In [1]: import numpy as np

In [2]: np.set_printoptions(precision=4, suppress=True, linewidth=100)

In [3]: feats = np.loadtxt("data.csv", delimiter=",")

In [4]: print(feats)
[[42. 37. 42. 34. 26. 29.]
 [37. 38. 41. 31. 25. 24.]
 [42. 41. 54. 29. 34. 25.]
 [34. 31. 29. 33. 21. 24.]
 [26. 25. 34. 21. 30. 13.]
 [29. 24. 25. 24. 13. 22.]]

In [5]: print((feats + feats.T) / 2)
[[42. 37. 42. 34. 26. 29.]
 [37. 38. 41. 31. 25. 24.]
 [42. 41. 54. 29. 34. 25.]
 [34. 31. 29. 33. 21. 24.]
 [26. 25. 34. 21. 30. 13.]
 [29. 24. 25. 24. 13. 22.]]

In [6]: print(np.round(np.sort(np.abs(np.linalg.eigvals(feats))), 4) + 0)
[  0.       0.       3.8654   8.1781  19.7714 187.1851]

In [7]: print(np.allclose(feats @ feats.T, feats.T @ feats))
True

In [8]: print(np.allclose(feats, feats.T))
True

In [9]: print(np.trace(feats))
219.0

In [10]: left, s, VT = np.linalg.svd(feats)

In [11]: V = VT[:(s > 1e-8).sum()]

In [12]: rng = np.random.default_rng(62667)

In [13]: vec = feats[4] + -2 * feats[2] + rng.integers(2) * np.eye(6)[2]

In [14]: print(vec)
[-58. -57. -73. -37. -38. -37.]

In [15]: print(np.allclose(V.T @ V @ vec, vec))
False

In [16]: M = np.loadtxt("out12.csv", delimiter=",")

In [17]: print(M)
[[  0.   2.   0.  -1.   2.  -1.  -2.  -2.  -3.   3.  -2.]
 [  4.   1.   0.  -3.   3.  -3.  -4.  -2.   4.   5.  -4.]
 [  0.   5.  -4.   1.   5.   1. -12.  -7.  -1.  14. -11.]
 [  0.   3.   5.   2.   0.  -1.  -7.   0.   4.   3.  -5.]
 [  3.   9.  -3.  -5.   4.   1.  -7.  -5.  -4.  10.  -9.]
 [  0.   0.   0.   0.   0.   0.   0.   0.   0.   0.   0.]
 [ -1.  -2.  -1.   1.   4.   0.  -3.  -2.   4.   4.  -1.]
 [ -1.   1.   1.   0.   4.  -3.  -4.  -1.   4.   4.  -4.]
 [ -2.   3.  -1.   0.   5.  -1.  -5.  -4.  -1.   5.  -4.]
 [ -2.   2.   3.   0.   4.   0.  -5.   4.   9.   4.  -6.]
 [  0.   0.   0.   0.   0.   0.   0.   0.   0.   0.   0.]
 [ -2.   0.   0.   3.  -4.  -2.  -5.   1.   0.   4.  -5.]
 [ -2.   2.   0.   3.   2.  -1.  -8.  -1.   2.  10.  -9.]
 [  4.   3.   0.  -4.   5.  -4.  -6.  -4.   1.   8.  -6.]
 [ -2.   3.   0.   3.   0.   1.  -6.   1.   5.   1.  -1.]
 [  1.  -2.   2.   2.   0.   1.  -1.  -1.  -1.   3.  -2.]
 [  4.   5.   1.  -5.   8.  -2.  -6.  -5.   4.   8.  -8.]
 [  1.  -5.   5.   4.  -2.  -2.  -3.  -1.   0.   4.  -4.]]

In [18]: # row 10 repeats row 5

In [19]: idx = rng.permutation(11)

In [20]: out = M[:, idx] * rng.choice([-1, 1], 11)

In [21]: print(out)
[[ -2.  -1.  -1.   0.   3.  -2.  -3.   2.  -2.   0.  -2.]
 [ -1.  -3.  -3.   0.  -4.  -2.  -5.   3.  -4.   4.  -4.]
 [ -5.   1.   1.  -4.   1.  -7. -14.   5. -12.   0. -11.]
 [ -3.  -1.   2.   5.  -4.   0.  -3.   0.  -7.   0.  -5.]
 [ -9.   1.  -5.  -3.   4.  -5. -10.   4.  -7.   3.  -9.]
 [ -0.   0.   0.   0.  -0.   0.  -0.   0.   0.   0.   0.]
 [  2.   0.   1.  -1.  -4.  -2.  -4.   4.  -3.  -1.  -1.]
 [ -1.  -3.   0.   1.  -4.  -1.  -4.   4.  -4.  -1.  -4.]
 [ -3.  -1.   0.  -1.   1.  -4.  -5.   5.  -5.  -2.  -4.]
 [ -2.   0.   0.   3.  -9.   4.  -4.   4.  -5.  -2.  -6.]
 [ -0.   0.   0.   0.  -0.   0.  -0.   0.   0.   0.   0.]
 [ -0.  -2.   3.   0.  -0.   1.  -4.  -4.  -5.  -2.  -5.]
 [ -2.  -1.   3.   0.  -2.  -1. -10.   2.  -8.  -2.  -9.]
 [ -3.  -4.  -4.   0.  -1.  -4.  -8.   5.  -6.   4.  -6.]
 [ -3.   1.   3.   0.  -5.   1.  -1.   0.  -6.  -2.  -1.]
 [  2.   1.   2.   2.   1.  -1.  -3.   0.  -1.   1.  -2.]
 [ -5.  -2.  -5.   1.  -4.  -5.  -8.   8.  -6.   4.  -8.]
 [  5.  -2.   4.   5.  -0.  -1.  -4.  -2.  -3.   1.  -4.]]

In [22]: left, _, VT = np.linalg.svd(M.T @ out)

In [23]: print(np.round(np.linalg.lstsq(M, out)[0], 4) + 0)
[[ 0.  0.  0.  0.  0.  0.  0.  0.  0.  1.  0.]
 [-1.  0.  0.  0.  0.  0.  0.  0.  0.  0.  0.]
 [ 0.  0.  0.  1.  0.  0.  0.  0.  0.  0.  0.]
 [ 0.  0.  1.  0.  0.  0.  0.  0.  0.  0.  0.]
 [ 0.  0.  0.  0.  0.  0.  0.  1.  0.  0.  0.]
 [ 0.  1.  0.  0.  0.  0.  0.  0.  0.  0.  0.]
 [ 0.  0.  0.  0.  0.  0.  0.  0.  1.  0.  0.]
 [ 0.  0.  0.  0.  0.  1.  0.  0.  0.  0.  0.]
 [ 0.  0.  0.  0. -1.  0.  0.  0.  0.  0.  0.]
 [ 0.  0.  0.  0.  0.  0. -1.  0.  0.  0.  0.]
 [ 0.  0.  0.  0.  0.  0.  0.  0.  0.  0.  1.]]

In [24]: print(idx)
[ 1  5  3  2  8  7  9  4  6  0 10]
